>>> import numpy as np
>>> from numpy import linalg as LA
>>> np.set_printoptions(precision=2, suppress=True, linewidth=200)
>>> def rnd(a):
...     return np.round(a, 2) + 0
... 
>>> arr = np.loadtxt("a.csv", delimiter=",")
>>> arr
array([[ 0.,  0.,  0.,  0.,  0.,  0.,  0.,  1.,  0.,  0.,  0.,  0.,  0.,  0.,  0.],
       [ 0.,  0.,  0.,  0.,  0.,  0.,  0.,  0.,  0.,  3.,  0.,  0.,  0.,  0.,  0.],
       [ 0.,  0.,  0.,  0.,  0.,  0.,  0.,  0.,  0.,  0.,  0.,  0.,  2.,  0.,  0.],
       [ 0.,  0.,  0.,  0.,  0.,  0.,  0.,  0.,  0.,  0.,  0.,  0.,  0., -1.,  0.],
       [ 0.,  0.,  0.,  1.,  0.,  0.,  0.,  0.,  0.,  0.,  0.,  0.,  0.,  0.,  0.],
       [ 0., -1.,  0.,  0.,  0.,  0.,  0.,  0.,  0.,  0.,  0.,  0.,  0.,  0.,  0.],
       [ 0.,  0.,  0.,  0.,  0.,  0.,  0.,  0.,  0.,  0.,  0.,  0.,  0.,  0., -2.],
       [ 0.,  0.,  0.,  0.,  0.,  0.,  0.,  0.,  0.,  0.,  1.,  0.,  0.,  0.,  0.],
       [ 0.,  0.,  0.,  0.,  0.,  3.,  0.,  0.,  0.,  0.,  0.,  0.,  0.,  0.,  0.],
       [ 0.,  0.,  3.,  0.,  0.,  0.,  0.,  0.,  0.,  0.,  0.,  0.,  0.,  0.,  0.],
       [ 0.,  0.,  0.,  0.,  0.,  0.,  0.,  0.,  0.,  0.,  0.,  0.,  0.,  0.,  0.],
       [ 2.,  0.,  0.,  0.,  0.,  0.,  0.,  0.,  0.,  0.,  0.,  0.,  0.,  0.,  0.],
       [ 0.,  0.,  0.,  0.,  0.,  0.,  0.,  0.,  0.,  0.,  0., -1.,  0.,  0.,  0.],
       [ 0.,  0.,  0.,  0.,  0.,  0.,  3.,  0.,  0.,  0.,  0.,  0.,  0.,  0.,  0.],
       [ 0.,  0.,  0.,  0., -3.,  0.,  0.,  0.,  0.,  0.,  0.,  0.,  0.,  0.,  0.]])
>>> # looks like rank 14
>>> np.flatnonzero(LA.matrix_power((arr != 0) + (arr.T != 0) + np.eye(15), 15)[8])
array([ 0,  1,  2,  5,  7,  8,  9, 10, 11, 12])
>>> rnd(LA.det(arr))
np.float64(0.0)
>>> rnd(np.sort(LA.eigvals(arr).real))
array([-1.78, -0.55, -0.55,  0.  ,  0.  ,  0.  ,  0.  ,  0.  ,  0.  ,  0.  ,  0.  ,  0.  ,  0.  ,  1.44,  1.44])
>>> Uu, s, Vt = LA.svd(arr)
>>> s
array([3., 3., 3., 3., 3., 2., 2., 2., 1., 1., 1., 1., 1., 1., 0.])
>>> np.argmax(s[:-1] / (s[1:] + 1e-6)) + 1
np.int64(14)
>>> A2 = Uu[:, :14] @ np.diag(s[:14]) @ Vt[:14]
>>> np.abs(arr - A2).max()
np.float64(0.0)
>>> LA.matrix_rank(arr, rtol=0.05)
np.int64(14)
>>> rnd(LA.norm(arr - A2, 2)), s[14]
(np.float64(0.0), np.float64(0.0))
